% ipython --no-banner

In [1]: import numpy as np

In [2]: import numpy.linalg as la

In [3]: np.set_printoptions(suppress=True, linewidth=140)

In [4]: basis = 5 * np.array([[0.8, -0.4, -0.5, 0.4], [-0.7, -0.2, -0.1, 1.9]])

In [5]: rng = np.random.default_rng(2882)

In [6]: labels = rng.integers(0, 2, 25)

In [7]: arr = basis[labels] + rng.normal(size=(25, 4))

In [8]: arr.round(2)
Out[8]: 
array([[ 3.62, -1.6 , -2.67,  1.72],
       [ 3.72, -2.22, -3.25,  2.07],
       [-4.02, -1.78, -1.06,  8.65],
       [ 2.51, -0.91, -2.24,  2.29],
       [-3.3 , -1.12,  0.1 ,  9.41],
       [ 4.01, -2.32, -1.52,  1.32],
       [-2.96, -0.93, -0.76, 10.45],
       [ 3.22, -2.97, -2.91,  1.94],
       [ 4.44, -1.29, -0.3 ,  1.16],
       [ 3.75, -2.56, -2.09,  2.04],
       [ 3.89, -2.6 , -2.75,  0.78],
       [-5.41, -1.09, -1.86,  8.75],
       [ 2.12, -1.76, -2.85,  1.91],
       [ 3.47, -3.22, -2.38,  1.7 ],
       [ 5.24, -3.54, -3.51,  1.47],
       [-3.09, -0.42, -0.52,  8.46],
       [ 3.36, -2.61, -2.76,  1.87],
       [ 5.64, -0.7 , -1.04,  1.36],
       [ 4.52, -2.2 , -2.8 ,  1.35],
       [-5.18, -0.44,  0.5 ,  9.86],
       [ 5.12, -1.74, -3.61,  0.28],
       [-3.46, -2.32,  0.25,  9.07],
       [-2.28, -0.24, -0.19,  8.43],
       [-2.81, -1.55, -1.45,  8.53],
       [ 4.06, -0.38, -1.43,  2.95]])

In [9]: Xs = arr - arr.mean(axis=0)

In [10]: U, sig, Vt = la.svd(Xs, full_matrices=False)

In [11]: np.abs(U[:, 0]).argmax()
Out[11]: np.int64(19)

In [12]: (np.sign(U[:, 0]) == np.sign(U[0, 0])).astype(int)
Out[12]: array([1, 1, 0, 1, 0, 1, 0, 1, 1, 1, 1, 0, 1, 1, 1, 0, 1, 1, 1, 0, 1, 0, 0, 0, 1])

In [13]: round(float((sig ** 2).sum() ** 2 / (sig ** 4).sum()), 2)
Out[13]: 1.13

In [14]: D = la.norm(arr[:, None] - arr[None], axis=-1)

In [15]: la.matrix_rank(D ** 2)
Out[15]: np.int64(6)

In [16]: (D + 1e9 * np.eye(25)).round(6).argmin(axis=1)
Out[16]: array([ 1, 16, 23, 12, 21,  9,  4, 16, 17, 16, 18,  2,  3,  7, 18, 22,  7,  8, 10,  4, 18,  4, 15,  2,  3])

In [17]: np.unravel_index(D.round(6).argmax(), D.shape)
Out[17]: (np.int64(19), np.int64(20))

In [18]: O, evecs = la.qr(arr[:, :3])[0], la.qr(arr[:, 3:])[0]

In [19]: sig = la.svd(O.T @ evecs, compute_uv=False)

In [20]: round(float(la.norm(O @ O.T - evecs @ evecs.T, 2)), 2)
Out[20]: 1.0

In [21]: (sig > 0.9).sum()
Out[21]: np.int64(0)

In [22]: Xs = arr - arr.mean(axis=0)

In [23]: evecs = la.svd(Xs)[2][:2]

In [24]: other = Xs - Xs @ evecs.T @ evecs

In [25]: np.round(np.diag(evecs.T @ evecs), 2)
Out[25]: array([0.62, 0.37, 0.53, 0.48])

In [26]: data = np.array([[0, 0, 1, 1], [0, 0, 0, 3], [0, 0, 0, 0]])

In [27]: # column 3 dominates

In [28]: round(np.trace(la.pinv(data) @ data), 2)
Out[28]: np.float64(2.0)

In [29]: la.lstsq(data[:-1].T, data[-1])[2]
Out[29]: np.int32(2)
